$ ipython --no-banner

In [1]: import numpy as np

In [2]: np.set_printoptions(precision=2, suppress=True, linewidth=100)

In [3]: tidy = lambda a: np.round(a, 2) + 0

In [4]: A = np.loadtxt("mat.csv", delimiter=",")

In [5]: tidy(A)
Out[5]: 
array([[ -7.31,   0.  ,   6.26, -11.49],
       [ -6.41,   0.  ,   5.63, -10.  ],
       [ -5.83,   0.  ,   5.22,  -9.05],
       [ -5.35,   0.  ,   4.86,  -8.26],
       [ -4.69,   0.  ,   4.36,  -7.21],
       [ -4.21,   0.  ,   3.97,  -6.44],
       [ -1.97,   0.  ,   1.97,  -2.95],
       [ -1.94,   0.  ,   1.94,  -2.91],
       [ -1.74,   0.  ,   1.73,  -2.61],
       [ -1.59,   0.  ,   1.58,  -2.39],
       [ -1.57,   0.  ,   1.56,  -2.37],
       [ -1.28,   0.  ,   1.25,  -1.94],
       [ -1.14,   0.  ,   1.09,  -1.74],
       [ -0.76,   0.  ,   0.66,  -1.19],
       [ -0.75,   0.  ,   0.64,  -1.18],
       [ -0.33,   0.  ,   0.18,  -0.57],
       [ -0.23,   0.  ,   0.09,  -0.41],
       [ -0.08,   0.  ,   0.01,  -0.15],
       [ -0.07,   0.  ,   0.01,  -0.14],
       [ -0.03,   0.  ,   0.  ,  -0.05],
       [  0.6 ,   0.  ,   0.47,   1.43],
       [  0.71,   0.  ,   0.6 ,   1.73],
       [  0.83,   0.  ,   0.74,   2.04],
       [  0.92,   0.  ,   0.84,   2.26],
       [  0.96,   0.  ,   0.89,   2.37],
       [  1.7 ,   0.  ,   1.69,   4.25],
       [  1.91,   0.  ,   1.91,   4.79],
       [  1.92,   0.  ,   1.92,   4.81],
       [  2.43,   0.  ,   2.42,   6.06],
       [  2.45,   0.  ,   2.44,   6.13],
       [  2.65,   0.  ,   2.63,   6.61],
       [  6.09,   0.  ,   5.41,  14.89],
       [  6.35,   0.  ,   5.59,  15.5 ],
       [  8.05,   0.  ,   6.76,  19.49]])

In [6]: Uu, sigma, vt = np.linalg.svd(A)

In [7]: V = vt[:(sigma > 1e-8).sum()]

In [8]: rng = np.random.default_rng(69410)

In [9]: x = A[25] + -2 * A[17] + rng.integers(2) * np.eye(4)[0]

In [10]: tidy(x)
Out[10]: array([2.85, 0.  , 1.67, 4.54])

In [11]: np.linalg.matrix_rank(np.vstack([A, x]))
Out[11]: np.int64(3)

In [12]: tidy(np.diag(V.T @ V))
Out[12]: array([0.24, 0.  , 0.95, 0.81])

In [13]: f = np.array([1, 3, -2])

In [14]: tidy(np.polyval(f, A[1]))
Out[14]: array([19.83, -2.  , 46.65, 67.95])

In [15]: X = np.load("m.npy")

In [16]: X
Out[16]: 
array([[ 6., -3., -9., -6.,  9.,  6.,  0., -6.,  3., -3.,  0.,  9., -3.],
       [-3., -2.,  3.,  2., -3., -2.,  0.,  2., -1.,  1.,  0., -3.,  1.],
       [-9.,  3.,  6.,  6., -9., -6.,  0.,  6., -3.,  3.,  0., -9.,  3.],
       [-6.,  2.,  6.,  1., -6., -4.,  0.,  4., -2.,  2.,  0., -6.,  2.],
       [ 9., -3., -9., -6.,  6.,  6.,  0., -6.,  3., -3.,  0.,  9., -3.],
       [ 6., -2., -6., -4.,  6.,  1.,  0., -4.,  2., -2.,  0.,  6., -2.],
       [ 0.,  0.,  0.,  0.,  0.,  0., -3.,  0.,  0.,  0.,  0.,  0.,  0.],
       [-6.,  2.,  6.,  4., -6., -4.,  0.,  1., -2.,  2.,  0., -6.,  2.],
       [ 3., -1., -3., -2.,  3.,  2.,  0., -2., -2., -1.,  0.,  3., -1.],
       [-3.,  1.,  3.,  2., -3., -2.,  0.,  2., -1., -2.,  0., -3.,  1.],
       [ 0.,  0.,  0.,  0.,  0.,  0.,  0.,  0.,  0.,  0., -3.,  0.,  0.],
       [ 9., -3., -9., -6.,  9.,  6.,  0., -6.,  3., -3.,  0.,  6., -3.],
       [-3.,  1.,  3.,  2., -3., -2.,  0.,  2., -1.,  1.,  0., -3., -2.]])

In [17]: Uu, sigma, vt = np.linalg.svd(X)

In [18]: tidy(sigma)
Out[18]: array([49.,  3.,  3.,  3.,  3.,  3.,  3.,  3.,  3.,  3.,  3.,  3.,  3.])

In [19]: other = Uu[:, :1] @ np.diag(sigma[:1]) @ vt[:1]

In [20]: np.linalg.matrix_rank(X, rtol=0.05)
Out[20]: np.int64(13)

In [21]: np.linalg.matrix_rank(other)
Out[21]: np.int64(1)

In [22]: tidy(np.linalg.norm(X - other, 2)), tidy(sigma[1])
Out[22]: (np.float64(3.0), np.float64(3.0))

In [23]: tidy(np.sort(np.linalg.eigvals(X).real))
Out[23]: array([-3., -3., -3., -3., -3., -3., -3., -3., -3., -3., -3., -3., 49.])

In [24]: np.flatnonzero(np.linalg.matrix_power((X != 0) + (X.T != 0) + np.eye(13), 13)[3])
Out[24]: array([ 0,  1,  2,  3,  4,  5,  7,  8,  9, 11, 12])
